$ python -q
>>> import numpy as np
>>> np.set_printoptions(precision=2, suppress=True, linewidth=200)
>>> def rd(a):
...     return np.round(a, 2) + 0
... 
>>> t = np.deg2rad(30)
>>> data = np.eye(5)
>>> data[np.ix_([0, 1], [0, 1])] = [[np.cos(t), -np.sin(t)], [np.sin(t), np.cos(t)]]
>>> print(rd(data))
[[ 0.87 -0.5   0.    0.    0.  ]
 [ 0.5   0.87  0.    0.    0.  ]
 [ 0.    0.    1.    0.    0.  ]
 [ 0.    0.    0.    1.    0.  ]
 [ 0.    0.    0.    0.    1.  ]]
>>> # keeps lengths
>>> (np.linalg.matrix_power((data != 0) + (data.T != 0) + np.eye(5), 5) > 0).astype(int)
array([[1, 1, 0, 0, 0],
       [1, 1, 0, 0, 0],
       [0, 0, 1, 0, 0],
       [0, 0, 0, 1, 0],
       [0, 0, 0, 0, 1]])
>>> rd(np.sort(np.linalg.eigvals(data).real))
array([0.87, 0.87, 1.  , 1.  , 1.  ])
>>> rd(data @ data)
array([[ 0.5 , -0.87,  0.  ,  0.  ,  0.  ],
       [ 0.87,  0.5 ,  0.  ,  0.  ,  0.  ],
       [ 0.  ,  0.  ,  1.  ,  0.  ,  0.  ],
       [ 0.  ,  0.  ,  0.  ,  1.  ,  0.  ],
       [ 0.  ,  0.  ,  0.  ,  0.  ,  1.  ]])
>>> np.flatnonzero(np.linalg.matrix_power((data != 0) + (data.T != 0) + np.eye(5), 5)[4])
array([4])
>>> rd(np.linalg.svd(data, compute_uv=False))
array([1., 1., 1., 1., 1.])
>>> rd(np.linalg.norm(data, axis=0))
array([1., 1., 1., 1., 1.])
>>> print(rd(np.linalg.pinv(data)))
[[ 0.87  0.5   0.    0.    0.  ]
 [-0.5   0.87  0.    0.    0.  ]
 [ 0.    0.    1.    0.    0.  ]
 [ 0.    0.    0.    1.    0.  ]
 [ 0.    0.    0.    0.    1.  ]]
>>> rd(data @ data.T)
array([[1., 0., 0., 0., 0.],
       [0., 1., 0., 0., 0.],
       [0., 0., 1., 0., 0.],
       [0., 0., 0., 1., 0.],
       [0., 0., 0., 0., 1.]])
>>> rd(data.T @ data)
array([[1., 0., 0., 0., 0.],
       [0., 1., 0., 0., 0.],
       [0., 0., 1., 0., 0.],
       [0., 0., 0., 1., 0.],
       [0., 0., 0., 0., 1.]])
>>> other = np.linalg.inv(data)
>>> rd(other)
array([[ 0.87,  0.5 ,  0.  ,  0.  ,  0.  ],
       [-0.5 ,  0.87,  0.  ,  0.  ,  0.  ],
       [ 0.  ,  0.  ,  1.  ,  0.  ,  0.  ],
       [ 0.  ,  0.  ,  0.  ,  1.  ,  0.  ],
       [ 0.  ,  0.  ,  0.  ,  0.  ,  1.  ]])
>>> print(rd(np.linalg.cond(data)))
1.0
>>> (np.abs(other) > 1e-9).astype(int)
array([[1, 1, 0, 0, 0],
       [1, 1, 0, 0, 0],
       [0, 0, 1, 0, 0],
       [0, 0, 0, 1, 0],
       [0, 0, 0, 0, 1]])
>>> rd(np.linalg.inv(other))
array([[ 0.87, -0.5 ,  0.  ,  0.  ,  0.  ],
       [ 0.5 ,  0.87,  0.  ,  0.  ,  0.  ],
       [ 0.  ,  0.  ,  1.  ,  0.  ,  0.  ],
       [ 0.  ,  0.  ,  0.  ,  1.  ,  0.  ],
       [ 0.  ,  0.  ,  0.  ,  0.  ,  1.  ]])
